$ python -q
>>> import numpy as np
>>> import numpy.linalg as la
>>> np.set_printoptions(suppress=True, linewidth=200)
>>> rng = np.random.default_rng(9288)
>>> F = rng.normal(size=(25, 3))
>>> F = 3 * F / la.norm(F, axis=1, keepdims=True)
>>> F.round(3)
array([[-0.665, -2.657,  1.224],
       [ 2.254,  1.792, -0.841],
       [ 0.895,  2.86 ,  0.138],
       [ 1.523, -0.117, -2.582],
       [ 0.74 , -2.341, -1.724],
       [ 0.867,  0.778, -2.764],
       [ 2.169,  0.783,  1.919],
       [-1.368, -2.437, -1.09 ],
       [-2.086, -0.929,  1.945],
       [-1.497, -1.989, -1.674],
       [ 0.106, -2.997, -0.073],
       [-2.901,  0.598,  0.478],
       [ 0.509,  0.84 ,  2.835],
       [ 2.697,  0.858,  0.995],
       [ 2.728,  1.022, -0.718],
       [ 2.014,  1.018, -1.977],
       [-1.509,  2.354, -1.087],
       [ 1.501, -0.891,  2.439],
       [-0.533,  0.461, -2.916],
       [ 1.388,  1.654,  2.083],
       [ 2.36 ,  1.258, -1.36 ],
       [-2.658, -1.254, -0.603],
       [ 0.648, -2.929, -0.05 ],
       [-2.353, -1.246,  1.381],
       [-1.433,  1.182,  2.355]])
>>> C = F[[20, 11]].astype(float)
>>> for _ in range(5):
...     lab = la.norm(F[:, None] - C, axis=-1).argmin(axis=1)
...     C = np.array([F[lab == j].mean(axis=0) for j in range(2)])
... 
>>> lab
array([1, 0, 0, 0, 1, 0, 0, 1, 1, 1, 1, 1, 1, 0, 0, 0, 0, 1, 0, 0, 0, 1, 1, 1, 1])
>>> C.round(3)
array([[ 1.404,  1.227, -0.759],
       [-0.881, -1.312,  0.573]])
>>> print(np.abs(C[1] - C[0]).argmax())
1
>>> np.bincount(lab)
array([12, 13])
>>> np.round(C[1] - C[0], 3)
array([-2.286, -2.538,  1.332])
>>> left, sig, VT = la.svd(F, full_matrices=False)
>>> np.round(np.abs(VT[0]), 3)
array([0.746, 0.645, 0.163])
>>> np.round(left.T @ F @ VT.T, 3) + 0
array([[10.081,  0.   ,  0.   ],
       [ 0.   ,  8.681,  0.   ],
       [ 0.   ,  0.   ,  6.93 ]])
>>> print(np.round(left.T @ left, 3) + 0)
[[1. 0. 0.]
 [0. 1. 0.]
 [0. 0. 1.]]
>>> np.allclose(left * sig @ VT, F)
True
>>> print(sig.round(3))
[10.081  8.681  6.93 ]
>>> (sig > 1e-8).sum()
np.int64(3)
>>> lab = F[:, 1] > np.median(F[:, 1])
>>> r0 = F[lab].mean(axis=0) - F[~lab].mean(axis=0)
>>> np.argsort(-np.abs(r0).round(6), kind="stable")
array([1, 0, 2])
>>> ((F - F.mean(axis=0)) @ r0 > 0).astype(int)
array([0, 1, 1, 1, 0, 1, 1, 0, 0, 0, 0, 0, 1, 1, 1, 1, 1, 1, 0, 1, 1, 0, 0, 0, 1])
>>> r0.round(3)
array([1.979, 2.807, 0.381])
>>> (((F - F.mean(axis=0)) @ r0 > 0) == lab).mean()
np.float64(0.92)
>>> x = np.array([0, 1, 2])
>>> (F @ x).argmax()
np.int64(12)
>>> np.round(F @ np.eye(3)[1], 3)
array([-2.657,  1.792,  2.86 , -0.117, -2.341,  0.778,  0.783, -2.437, -0.929, -1.989, -2.997,  0.598,  0.84 ,  0.858,  1.022,  1.018,  2.354, -0.891,  0.461,  1.654,  1.258, -1.254, -2.929, -1.246,
        1.182])
